$ python -q
>>> import numpy as np
>>> np.set_printoptions(precision=3, suppress=True, linewidth=140, floatmode="fixed")
>>> arr = np.cumsum(np.array([[7, -2, -6, -1],
...     [-5, -3, 4, -2],
...     [7, -7, -4, -3],
...     [0, -9, -8, -2],
...     [8, -2, -9, -1],
...     [-7, -3, 5, -1],
...     [-5, 1, 5, 7],
...     [-1, 2, -6, -8],
...     [-4, 0, -8, 6],
...     [-6, 0, 2, -4],
...     [7, 4, 8, 1],
...     [-4, -4, 6, -7],
...     [6, 6, -3, -1],
...     [5, 4, -4, 2],
...     [-5, 8, -8, 3],
...     [-3, 9, -2, -9]]), axis=0)
>>> print(arr)
[[  7  -2  -6  -1]
 [  2  -5  -2  -3]
 [  9 -12  -6  -6]
 [  9 -21 -14  -8]
 [ 17 -23 -23  -9]
 [ 10 -26 -18 -10]
 [  5 -25 -13  -3]
 [  4 -23 -19 -11]
 [  0 -23 -27  -5]
 [ -6 -23 -25  -9]
 [  1 -19 -17  -8]
 [ -3 -23 -11 -15]
 [  3 -17 -14 -16]
 [  8 -13 -18 -14]
 [  3  -5 -26 -11]
 [  0   4 -28 -20]]
>>> x0 = np.array([3, 2, 3, 0])
>>> target = arr @ x0
>>> coef, lr = np.zeros(4), 1 / np.linalg.norm(arr, 2) ** 2
>>> for i in range(6):
...     coef -= lr * arr.T @ (arr @ coef - target)
...     if i % 1 == 0: print(i, round(np.linalg.norm(arr @ coef - target), 3))
... 
0 79.59
1 75.891
2 72.408
3 69.123
4 66.02
5 63.085
>>> print(coef)
[0.405 1.739 2.154 0.934]
>>> print(np.round(np.linalg.cond(arr), 3))
6.44
>>> W2 = arr[[13, 3]].astype(float)
>>> for _ in range(3):
...     labels = np.linalg.norm(arr[:, None] - W2, axis=-1).argmin(axis=1)
...     W2 = np.array([arr[labels == j].mean(axis=0) for j in range(2)])
... 
>>> print(labels)
[0 0 0 1 1 1 1 1 1 1 1 1 1 1 0 0]
>>> print(W2[1] - W2[0])
[  0.164 -17.455  -4.491  -1.618]
>>> print(np.abs(W2[1] - W2[0]).argmax())
1
>>> print(np.bincount(labels))
[ 5 11]
>>> F = np.loadtxt("layer6.csv", delimiter=",")
>>> print(F)
[[ 0.796 -0.349  0.106 -0.170]
 [-0.349  0.401  0.182 -0.292]
 [ 0.106  0.182  0.225 -0.361]
 [-0.170 -0.292 -0.361  0.577]]
>>> th = np.radians(180)
>>> Rm = np.eye(4)
>>> Rm[0, 0] = Rm[1, 1] = np.cos(th)
>>> Rm[0, 1], Rm[1, 0] = -np.sin(th), np.sin(th)
>>> print(Rm.round(3) + 0)
[[-1.000  0.000  0.000  0.000]
 [ 0.000 -1.000  0.000  0.000]
 [ 0.000  0.000  1.000  0.000]
 [ 0.000  0.000  0.000  1.000]]
>>> M2 = F @ Rm.T
>>> print(round(float(np.linalg.det(Rm)), 3), np.trace(Rm))
1.0 0.0
>>> print(M2)
[[-0.796  0.349  0.106 -0.170]
 [ 0.349 -0.401  0.182 -0.292]
 [-0.106 -0.182  0.225 -0.361]
 [ 0.170  0.292 -0.361  0.577]]
>>> print(np.allclose(F @ F.T, M2 @ M2.T))
True
>>> print(round(float(np.linalg.det(F[::-1])), 3))
-0.0
>>> print(np.round(np.linalg.eigvals(F), 3) + 0)
[1.000 1.000 0.000 0.000]
>>> print(np.kron(np.eye(2, dtype=int), F))
[[ 0.796 -0.349  0.106 -0.170  0.000 -0.000  0.000 -0.000]
 [-0.349  0.401  0.182 -0.292 -0.000  0.000  0.000 -0.000]
 [ 0.106  0.182  0.225 -0.361  0.000  0.000  0.000 -0.000]
 [-0.170 -0.292 -0.361  0.577 -0.000 -0.000 -0.000  0.000]
 [ 0.000 -0.000  0.000 -0.000  0.796 -0.349  0.106 -0.170]
 [-0.000  0.000  0.000 -0.000 -0.349  0.401  0.182 -0.292]
 [ 0.000  0.000  0.000 -0.000  0.106  0.182  0.225 -0.361]
 [-0.000 -0.000 -0.000  0.000 -0.170 -0.292 -0.361  0.577]]
>>> print((F + F.T) / 2)
[[ 0.796 -0.349  0.106 -0.170]
 [-0.349  0.401  0.182 -0.292]
 [ 0.106  0.182  0.225 -0.361]
 [-0.170 -0.292 -0.361  0.577]]
>>> print(F @ F)
[[ 0.796 -0.349  0.106 -0.170]
 [-0.349  0.401  0.182 -0.292]
 [ 0.106  0.182  0.225 -0.361]
 [-0.170 -0.292 -0.361  0.577]]
>>> print(np.round(np.sort(np.abs(np.linalg.eigvals(F))), 3) + 0)
[0.000 0.000 1.000 1.000]
>>> print(np.round(np.abs(np.linalg.eigvals(F)).max(), 3))
1.0
>>> print(round(float(np.linalg.det(F)), 3))
-0.0
>>> q, _ = np.linalg.qr(np.array([[0.0, -0.2, -0.2, 0.2, -0.7],
...     [-0.4, -0.6, -0.4, -0.3, 0.6],
...     [-1.9, 0.7, -1.0, -1.0, 0.8],
...     [-1.2, 0.8, -0.8, 1.1, 1.7],
...     [-0.5, -0.3, -0.5, 1.1, 0.3]]))
>>> M = q[:, :5]
>>> print(M)
[[ 0.000 -0.204  0.548 -0.702  0.406]
 [ 0.171 -0.755 -0.055 -0.174 -0.606]
 [ 0.813  0.040 -0.462 -0.209  0.282]
 [ 0.514  0.391  0.619  0.120 -0.432]
 [ 0.214 -0.484  0.316  0.647  0.449]]
>>> q, vecs = np.linalg.qr(M[:, :1])[0], np.linalg.qr(M[:, 1:])[0]
>>> sv = np.linalg.svd(q.T @ vecs, compute_uv=False)
>>> print(round(float(np.linalg.norm(q @ q.T - vecs @ vecs.T, 2)), 3))
1.0
>>> print((sv > 0.9).sum())
0
>>> print(np.degrees(np.arccos(sv.clip(0, 1))))
[90.000]
>>> print(sv.round(3) + 0)
[0.000]
>>> X = np.load("a.npy")
>>> print(X)
[[-0.642  0.107 -1.407  2.568]
 [-1.309 -2.586  0.708  0.308]
 [-0.779 -2.374  1.659  0.043]
 [ 0.465 -2.004 -2.159  0.324]
 [-2.169 -1.744 -0.355 -1.060]
 [ 2.724  0.539  0.249  1.109]
 [-0.712 -0.324  0.669  2.818]
 [ 0.157  0.609 -0.099 -2.932]
 [ 0.865  0.714 -0.189 -2.776]
 [-1.837  1.959 -1.326  0.169]
 [ 0.088 -2.015 -1.912  1.130]
 [-1.678 -1.688  1.628 -0.825]
 [ 0.224  2.600 -0.164  1.472]
 [ 0.674  0.954  1.954 -1.954]
 [-0.792  2.721  0.614 -0.768]
 [-1.636 -1.979 -1.084  1.109]
 [-1.083  1.532 -2.231 -0.710]
 [ 0.302  2.117  0.132  2.100]
 [ 0.870 -1.000  0.912  2.532]
 [ 2.833 -0.308 -0.689  0.637]
 [ 1.192 -2.369  0.899 -1.077]]
>>> M2 = X / np.linalg.norm(X, axis=1, keepdims=True)
>>> cov = M2 @ M2.T
>>> print(np.argwhere(np.triu(np.abs(cov) > 0.95, 1)))
[[ 3 10]
 [ 6  7]
 [ 6  8]
 [ 7  8]
 [12 17]]
>>> print(np.round(np.linalg.norm(X, "nuc"), 3))
27.102
>>> print(np.linalg.norm(X, axis=0))
[6.150 7.996 5.581 7.488]
>>> print(np.linalg.norm(X, axis=1))
[3.000 3.000 2.999 3.000 2.999 3.000 3.000 3.000 3.000 3.000 3.000 2.999 3.001 3.000 3.000 3.000 3.000 3.000 3.000 3.000 3.000]
>>> print(round(float(np.linalg.norm(X, 2)), 3))
8.132
>>> print(round(np.linalg.norm(X) ** 2 / np.linalg.norm(X, 2) ** 2, 3))
2.858
>>> proj = arr @ np.linalg.solve(arr.T @ arr, arr.T)
>>> print(np.allclose(proj @ proj, proj))
True
>>> print(np.trace(proj))
4.0
>>> print(np.round(proj @ arr[:, 0], 3) + 0)
[ 7.000  2.000  9.000  9.000 17.000 10.000  5.000  4.000  0.000 -6.000  1.000 -3.000  3.000  8.000  3.000  0.000]
>>> print(np.diag(proj))
[0.103 0.019 0.137 0.128 0.408 0.170 0.188 0.103 0.405 0.401 0.089 0.484 0.266 0.167 0.284 0.645]
>>> q, Rm = np.linalg.qr(X)
>>> print(q.shape, Rm.shape)
(21, 4) (4, 4)
>>> print(np.trace(q @ q.T))
4.0
>>> print(np.abs(np.diag(Rm)))
[6.150 7.932 5.538 7.340]
>>> print(np.allclose(Rm.T @ Rm, X.T @ X))
True
>>> K = np.loadtxt("w.csv", delimiter=",")
>>> print(K)
[[-2.000  1.000  1.000  1.000]
 [ 1.000 -2.000  1.000  1.000]
 [ 1.000  1.000 -2.000  1.000]
 [ 1.000  1.000  1.000 -2.000]]
>>> print(np.linalg.svd(K, compute_uv=False))
[3.000 3.000 3.000 1.000]
>>> print(np.linalg.matrix_rank(K))
4
>>> print(K - K[0])
[[ 0.000  0.000  0.000  0.000]
 [ 3.000 -3.000  0.000  0.000]
 [ 3.000  0.000 -3.000  0.000]
 [ 3.000  0.000  0.000 -3.000]]
>>> np.zeros(4, 4)
Traceback (most recent call last):
  File "<python-input-69>", line 1, in <module>
    np.zeros(4, 4)
    ~~~~~~~~^^^^^^
TypeError: Cannot interpret '4' as a data type
>>> print(np.diff(K, axis=0))
[[ 3.000 -3.000  0.000  0.000]
 [ 0.000  3.000 -3.000  0.000]
 [ 0.000  0.000  3.000 -3.000]]
>>> print(np.count_nonzero(K))
16
>>> print(K.shape)
(4, 4)
>>> print(K.mean(axis=0))
[0.250 0.250 0.250 0.250]
>>> print(K.sum(axis=0))
[1.000 1.000 1.000 1.000]
>>> print(np.abs(K).max())
2.0
>>> print(round(np.linalg.norm(K), 3))
5.292
>>> print(np.kron(np.eye(2, dtype=int), K))
[[-2.000  1.000  1.000  1.000 -0.000  0.000  0.000  0.000]
 [ 1.000 -2.000  1.000  1.000  0.000 -0.000  0.000  0.000]
 [ 1.000  1.000 -2.000  1.000  0.000  0.000 -0.000  0.000]
 [ 1.000  1.000  1.000 -2.000  0.000  0.000  0.000 -0.000]
 [-0.000  0.000  0.000  0.000 -2.000  1.000  1.000  1.000]
 [ 0.000 -0.000  0.000  0.000  1.000 -2.000  1.000  1.000]
 [ 0.000  0.000 -0.000  0.000  1.000  1.000 -2.000  1.000]
 [ 0.000  0.000  0.000 -0.000  1.000  1.000  1.000 -2.000]]
>>> print(round(np.linalg.det(K[::-1]), 3))
-27.0
>>> print(round(float(np.linalg.eigvals(K).sum().real), 3))
-8.0
>>> left, sv, VT = np.linalg.svd(K, full_matrices=False)
>>> print(sv)
[3.000 3.000 3.000 1.000]
>>> print(np.round(left.T @ K @ VT.T, 3) + 0)
[[3.000 0.000 0.000 0.000]
 [0.000 3.000 0.000 0.000]
 [0.000 0.000 3.000 0.000]
 [0.000 0.000 0.000 1.000]]
>>> print(np.round(left.T @ left, 3) + 0)
[[1.000 0.000 0.000 0.000]
 [0.000 1.000 0.000 0.000]
 [0.000 0.000 1.000 0.000]
 [0.000 0.000 0.000 1.000]]
>>> print(np.cumsum(sv ** 2) / np.sum(sv ** 2))
[0.321 0.643 0.964 1.000]
>>> print((sv > 1e-8).sum())
4
>>> print(np.allclose(left * sv @ VT, K))
True
>>> print(sv / sv[0])
[1.000 1.000 1.000 0.333]
>>> print(left.shape, sv.shape, VT.shape)
(4, 4) (4,) (4, 4)
